% python3 -q
>>> import numpy as np
>>> import numpy.linalg as la
>>> np.set_printoptions(suppress=True, linewidth=100)
>>> rd = lambda a: np.round(a, 2) + 0
>>> K = np.array([[-5.86, -4.53, 7.26],
...     [-1.58, 0.79, 0.58],
...     [-5.54, -2.6, 6.09],
...     [-9.3, -4.71, 10.07],
...     [-0.96, 1.24, 0.46],
...     [-5.73, -2.69, 5.63],
...     [-7.78, -3.23, 8.21],
...     [-3.42, 0.41, 2.98],
...     [-8.31, -5.29, 9.18],
...     [-0.29, 0.69, 0.22]])
>>> ang = np.radians(30)
>>> Rm = np.eye(3)
>>> Rm[0, 0] = Rm[1, 1] = np.cos(ang)
>>> Rm[0, 1], Rm[1, 0] = -np.sin(ang), np.sin(ang)
>>> print(rd(Rm))
[[ 0.87 -0.5   0.  ]
 [ 0.5   0.87  0.  ]
 [ 0.    0.    1.  ]]
>>> M2 = K @ Rm.T
>>> print(np.allclose(la.norm(K, axis=1), la.norm(M2, axis=1)))
True
>>> print(rd(la.svd(K, compute_uv=False)), rd(la.svd(M2, compute_uv=False)))
[28.26  3.45  0.62] [28.26  3.45  0.62]
>>> W0 = np.load("w.npy")
>>> print(W0)
[[-1.36 -2.62 -1.39]
 [ 0.41  1.18  0.47]
 [ 0.52  0.93  0.6 ]
 [-0.2  -0.66 -0.38]
 [-0.53 -1.66 -0.78]
 [-0.39 -0.79 -0.53]
 [ 0.55  1.16  0.6 ]
 [ 1.42  2.51  1.42]
 [-1.5  -3.12 -1.73]
 [ 0.28  0.37  0.32]
 [-0.88 -1.79 -1.04]
 [ 0.49  1.17  0.65]
 [-1.2  -2.29 -1.16]
 [ 1.29  2.86  1.38]
 [ 1.59  3.54  1.77]
 [-0.12 -0.38 -0.32]
 [ 1.22  2.61  1.36]
 [ 1.53  2.93  1.39]
 [ 0.76  1.47  0.87]
 [-1.05 -1.23 -0.59]
 [-0.22 -0.54 -0.24]]
>>> x = np.array([3, 1, 2])
>>> print(np.sign((W0 @ x).round(6)))
[-1.  1.  1. -1. -1. -1.  1.  1. -1.  1. -1.  1. -1.  1.  1. -1.  1.  1.  1. -1. -1.]
>>> print(W0 @ np.eye(3)[0])
[-1.36  0.41  0.52 -0.2  -0.53 -0.39  0.55  1.42 -1.5   0.28 -0.88  0.49 -1.2   1.29  1.59 -0.12
  1.22  1.53  0.76 -1.05 -0.22]
>>> print(la.norm(W0 @ x) <= la.norm(W0, 2) * la.norm(x) + 1e-9)
True
>>> hat = W0 @ la.solve(W0.T @ W0, W0.T)
>>> print(np.allclose(hat @ hat, hat))
True
>>> print(rd(np.diag(hat)))
[0.1  0.16 0.09 0.06 0.22 0.09 0.02 0.21 0.19 0.1  0.11 0.05 0.09 0.18 0.21 0.11 0.09 0.26 0.09
 0.55 0.01]
>>> print(rd(np.trace(hat)))
3.0
>>> print(rd(la.norm(K, 1)), rd(la.norm(K, np.inf)))
50.68 24.08
>>> print(rd(la.norm(K[1] - K[5])))
7.41
>>> print(rd(la.norm(K, "nuc")))
32.33
>>> print(la.norm(K, axis=1).argmax())
3
>>> idx = W0[:, 2] > np.median(W0[:, 2])
>>> f = W0[idx].mean(axis=0) - W0[~idx].mean(axis=0)
>>> print(idx.astype(int))
[0 1 1 0 0 0 1 1 0 0 0 1 0 1 1 0 1 1 1 0 0]
>>> print(((W0 - W0.mean(axis=0)) @ f > 0).astype(int))
[0 1 1 0 0 0 1 1 0 1 0 1 0 1 1 0 1 1 1 0 0]
>>> print(rd((((W0 - W0.mean(axis=0)) @ f > 0) == idx).mean()))
0.95
>>> print(np.argsort(-np.abs(f).round(6), kind="stable"))
[1 2 0]
>>> X = np.array([[1, -1, 1, -1, 1, -1, 1, -1],
...     [1, 1, -1, -1, 1, 1, -1, -1],
...     [1, 1, -1, -1, -1, -1, 1, 1]])
>>> print(X)
[[ 1 -1  1 -1  1 -1  1 -1]
 [ 1  1 -1 -1  1  1 -1 -1]
 [ 1  1 -1 -1 -1 -1  1  1]]
>>> M2 = np.array([[0, -1, -1],
...     [1, -2, 1],
...     [-2, 2, -3],
...     [3, -3, -1],
...     [2, 0, 1],
...     [0, 0, 3],
...     [0, 1, -1],
...     [-1, -1, -2]])
>>> print(np.einsum("ij,ij->i", X, X))
[8 8 8]
>>> print(np.einsum("ij->j", X))
[ 3  1 -1 -3  1 -1  1 -1]
>>> print(np.einsum("ik,kj->ji", X, M2))
[[-3  3 -3]
 [ 8 -2 -2]
 [-5 11 -3]]
>>> U, s = la.svd(X)
Traceback (most recent call last):
  File "<python-input-39>", line 1, in <module>
    U, s = la.svd(X)
    ^^^^
ValueError: too many values to unpack (expected 2)
>>> U, s, Vt = la.svd(X, full_matrices=False)
>>> print(rd(U.T @ U))
[[1. 0. 0.]
 [0. 1. 0.]
 [0. 0. 1.]]
>>> print(rd(s))
[2.83 2.83 2.83]
>>> print(rd(Vt @ Vt.T))
[[1. 0. 0.]
 [0. 1. 0.]
 [0. 0. 1.]]
>>> print(U.shape, s.shape, Vt.shape)
(3, 3) (3,) (3, 8)
>>> f, g = X[0], X[1]
>>> print(f @ f)
8
>>> print(f @ g)
0
>>> pr = (f @ g) / (f @ f) * f
>>> print(la.matrix_rank(np.outer(f, g)))
1
>>> print(g - pr)
[ 1.  1. -1. -1.  1.  1. -1. -1.]
>>> print(pr)
[ 0. -0.  0. -0.  0. -0.  0. -0.]
>>> rng = np.random.default_rng(1059)
>>> F = (rng.random((3, 3)) < 0.3) + np.eye(3)
>>> F /= F.sum(axis=1, keepdims=True)
>>> print(F)
[[1.  0.  0. ]
 [0.  1.  0. ]
 [0.  0.5 0.5]]
>>> # 2 blocks once reordered
>>> f = np.array([-3, 2, -1])
>>> M2 = F + np.outer(f, np.eye(3)[2])
>>> print(la.matrix_rank(M2 - F))
1
>>> print(la.matrix_rank(la.inv(M2) - la.inv(F), tol=1e-8))
1
>>> print(np.einsum("ii->", F))
2.5
>>> print(np.kron(np.eye(2, dtype=int), F))
[[1.  0.  0.  0.  0.  0. ]
 [0.  1.  0.  0.  0.  0. ]
 [0.  0.5 0.5 0.  0.  0. ]
 [0.  0.  0.  1.  0.  0. ]
 [0.  0.  0.  0.  1.  0. ]
 [0.  0.  0.  0.  0.5 0.5]]
>>> print(np.einsum("ij,ji->", F, F))
2.25
>>> print(rd(la.det(2 * F)), rd(la.det(F)))
4.0 0.5
>>> f = np.array([2, -1, -2])
>>> print(np.correlate(F[1], F[2], "full"))
[0.  0.5 0.5 0.  0. ]
>>> print(np.convolve(F[1], f))
[ 0.  2. -1. -2.  0.]
>>> print(np.cross(F[1, :3], F[2, :3]))
[0.5 0.  0. ]
>>> w, evecs = la.eig(F)
>>> print(rd(np.sort(la.eigvals(F @ F))))
[0.25 1.   1.  ]
>>> print(rd(np.sort(la.eigvals(F.T))))
[0.5 1.  1. ]
>>> print(w)
[0.5 1.  1. ]
>>> print(F @ evecs[:, 0] - w[0] * evecs[:, 0])
[0. 0. 0.]
>>> print(np.prod(w))
0.5
>>> x = np.array([5, -1, -3])
>>> rhs = F @ x
>>> print(rhs)
[ 5. -1. -2.]
>>> print(rd(la.solve(F, rhs)))
[ 5. -1. -3.]
>>> print(rd(la.solve(F.T, F[1])))
[0. 1. 0.]
>>> feats = np.array([[0, 0, 0, 0], [8, -9, 0, 0], [0, -3, -2, 0], [-6, -7, 6, -7]])
>>> # looks like rank 3
>>> print(np.allclose(feats @ feats.T, feats.T @ feats))
False
>>> print(feats @ feats)
[[  0   0   0   0]
 [-72  81   0   0]
 [-24  33   4   0]
 [-14  94 -54  49]]
>>> print(la.matrix_power(feats, 3))
[[    0     0     0     0]
 [  648  -729     0     0]
 [  264  -309    -8     0]
 [  458 -1027   402  -343]]
>>> print(rd(np.abs(la.eigvals(feats)).max()))
9.0
>>> print(np.allclose(feats, feats.T))
False
>>> print((feats - feats.T) / 2)
[[ 0.  -4.   0.   3. ]
 [ 4.   0.   1.5  3.5]
 [ 0.  -1.5  0.  -3. ]
 [-3.  -3.5  3.   0. ]]
>>> feats.inv()
Traceback (most recent call last):
  File "<python-input-88>", line 1, in <module>
    feats.inv()
    ^^^^^^^^^
AttributeError: 'numpy.ndarray' object has no attribute 'inv'
>>> M2 = la.inv(F)
>>> print(rd(la.cond(F)))
2.62
>>> print(rd(la.det(F) * la.det(M2)))
1.0
>>> M2 = feats + rng.integers(-2, 3, (4, 3)) @ rng.integers(-2, 3, (3, 4))
>>> print(M2)
[[  6   5  -2   2]
 [  8 -17   0   2]
 [  4   3  -2   3]
 [ -8 -13   7  -6]]
>>> print(np.abs(M2 - feats).sum(axis=1))
[15 10 13 10]
>>> print(la.matrix_rank(M2 - feats, tol=1e-8))
3
>>> print(M2 - feats)
[[ 6  5 -2  2]
 [ 0 -8  0  2]
 [ 4  6  0  3]
 [-2 -6  1  1]]
>>> M2 = np.array([[1, 0], [0, -3], [2, -2], [-3, 2]])
>>> print(la.matrix_rank(feats @ M2))
2
>>> print(M2.T @ feats.T)
[[ 0  8 -4 27]
 [ 0 27 13 -5]]
>>> print(np.einsum("ij,ij->i", feats, feats))
[  0 145  13 170]
>>> print(np.einsum("ik,kj->ji", feats, M2))
[[ 0  8 -4 27]
 [ 0 27 13 -5]]
>>> print(np.einsum("ij->j", feats))
[  2 -19   4  -7]
>>> print(np.einsum("ik,kj->ij", feats, M2))
[[ 0  0]
 [ 8 27]
 [-4 13]
 [27 -5]]
>>> mat = np.load("m.npy")
>>> print(mat)
[[ 66  68  34  78]
 [ 68 129  93 140]
 [ 34  93  77  94]
 [ 78 140  94 162]]
>>> w, evecs = la.eigh(mat)
>>> x = np.array([5, 7, 1, 1])
>>> print(rd(x @ mat @ x / (x @ x)), rd(w[0]), rd(w[-1]))
230.79 0.0 386.7
>>> print(np.abs(mat).sum(axis=1).max(), rd(np.abs(w).max()))
474 386.7
>>> print((np.sign(evecs[:, -1].round(6)) == np.sign(evecs[0, -1].round(6))).astype(int))
[1 1 1 1]
>>> M2 = np.array([[3, 2], [3, -2]])
>>> cent = np.array([[-3, 5], [-4, 4]])
>>> J = np.kron(M2, cent)
>>> print(J)
[[ -9  15  -6  10]
 [-12  12  -8   8]
 [ -9  15   6 -10]
 [-12  12   8  -8]]
>>> U, s, Vt = la.svd(W0)
>>> print(np.argmax(s[:-1] / (s[1:] + 1e-6)) + 1)
1
>>> M2 = U[:, :1] @ np.diag(s[:1]) @ Vt[:1]
>>> print(rd(np.abs(W0 - M2).max()))
0.38
>>> print(la.matrix_rank(W0, rtol=0.05))
2
>>> print(la.matrix_rank(M2))
1
>>> data = np.load("block17.npy")
>>> print(data)
[[ 9.41  9.51  0.09]
 [10.5  11.17  1.47]
 [10.5   9.37  0.19]
 [ 9.   10.16  0.63]
 [ 8.85 11.09 -2.22]
 [10.45 10.55 -0.17]
 [ 8.6   9.88 -0.24]
 [10.   10.23  0.1 ]
 [10.12  8.14 -1.68]
 [10.   10.8  -0.56]
 [ 8.01 10.77  1.  ]
 [11.11 10.01  2.28]]
>>> idx = data[:, 0] > np.median(data[:, 0])
>>> f = data[idx].mean(axis=0) - data[~idx].mean(axis=0)
>>> print(idx.astype(int))
[0 1 1 0 0 1 0 0 1 0 0 1]
>>> print(((data - data.mean(axis=0)) @ f > 0).astype(int))
[0 1 1 0 0 1 0 1 1 0 0 1]
>>> f = np.array([-2, -1, -2])
>>> print(rd(np.convolve(data[4], f)))
[-17.7  -31.03 -24.35 -19.96   4.44]
>>> print(rd(np.polyval(f, data[4])))
[-167.49 -259.07   -9.64]
>>> print(rd(np.cross(data[4, :3], data[11, :3])))
[ 47.51 -44.84 -34.62]
>>> Ac = (data - data.mean(axis=0)) / data.std(axis=0)
>>> print(Ac.std(axis=0))
[1. 1. 1.]
>>> print(np.argwhere(np.abs(Ac) > 2))
[[8 1]]
>>> b = la.lstsq(np.delete(Ac, 1, axis=1), Ac[:, 1])[0]
>>> print(rd(b))
[-0.28  0.3 ]
>>> U, s, Vt = la.svd(data)
>>> print(rd(s))
[48.71  4.12  3.23]
>>> print(np.argmax(s[:-1] / (s[1:] + 1e-6)) + 1)
1
>>> M2 = U[:, :1] @ np.diag(s[:1]) @ Vt[:1]
>>> print(la.matrix_rank(data, rtol=0.05))
3
>>> print(la.matrix_rank(M2))
1
>>> print(rd(la.norm(data - M2, 2)), rd(s[1]))
4.12 4.12
>>> cov = np.cov(data, rowvar=False)
>>> print(rd(np.corrcoef(data.T)))
[[ 1.   -0.19  0.28]
 [-0.19  1.    0.22]
 [ 0.28  0.22  1.  ]]
>>> print(rd(data.std(axis=0)))
[0.89 0.82 1.19]
>>> print(rd(np.corrcoef(data[:, 1], data[:, 2])[0, 1]))
0.22
>>> print(cov.shape)
(3, 3)
